$ python -q
>>> import numpy as np
>>> np.set_printoptions(precision=2, suppress=True, linewidth=100)
>>> A = np.load("block17.npy")
>>> A
array([[-0.83,  0.08,  0.55],
       [ 0.52, -0.26,  0.81],
       [ 0.21,  0.96,  0.18]])
>>> W1 = np.array([[1, 1], [2, 1], [0, -3]])
>>> b = np.array([3, 9])
>>> act = np.maximum(A @ W1 + b, 0)
>>> (act > 0).mean(axis=0)
array([1., 1.])
>>> Z = np.array([[5, 3, 2], [0, 1, 5]])
>>> (act @ Z).round(6).argmax(axis=1)
array([2, 2, 2])
>>> W1 @ Z
array([[  5,   4,   7],
       [ 10,   7,   9],
       [  0,  -3, -15]])
>>> act @ Z
array([[11.62, 13.56, 37.58],
       [14.97, 15.79, 40.06],
       [25.66, 25.03, 58.43]])
>>> u = np.array([-1, 1, 1])
>>> B = A + np.outer(u, np.eye(3)[1])
>>> np.linalg.matrix_rank(np.linalg.inv(B) - np.linalg.inv(A), tol=1e-8)
np.int64(1)
>>> np.linalg.matrix_rank(B - A)
np.int64(1)
>>> A.mean(axis=0)
array([-0.03,  0.26,  0.52])
>>> round(float(np.abs(A).max()), 2)
0.96
>>> A.sum(axis=1)
array([-0.2 ,  1.07,  1.35])
>>> np.linalg.svd(A, compute_uv=False)
array([1., 1., 1.])
>>> np.zeros(3, 3)
Traceback (most recent call last):
  File "<python-input-20>", line 1, in <module>
    np.zeros(3, 3)
    ~~~~~~~~^^^^^^
TypeError: Cannot interpret '3' as a data type
>>> print(np.unravel_index(np.abs(A).argmax(), A.shape))
(np.int64(2), np.int64(1))
>>> F = np.array([[4, 2, 3, 0], [2, 4, 2, 3], [3, 2, 4, 2], [0, 3, 2, 4]])
>>> # equal to its transpose
>>> np.poly(F)
array([  1., -16.,  66., -64.,  -7.])
>>> np.round(np.linalg.det(F.T), 2)
np.float64(-7.0)
>>> np.linalg.eigvals(F)
array([10.1 ,  4.41, -0.1 ,  1.59])
>>> np.einsum("ii->", F)
np.int64(16)
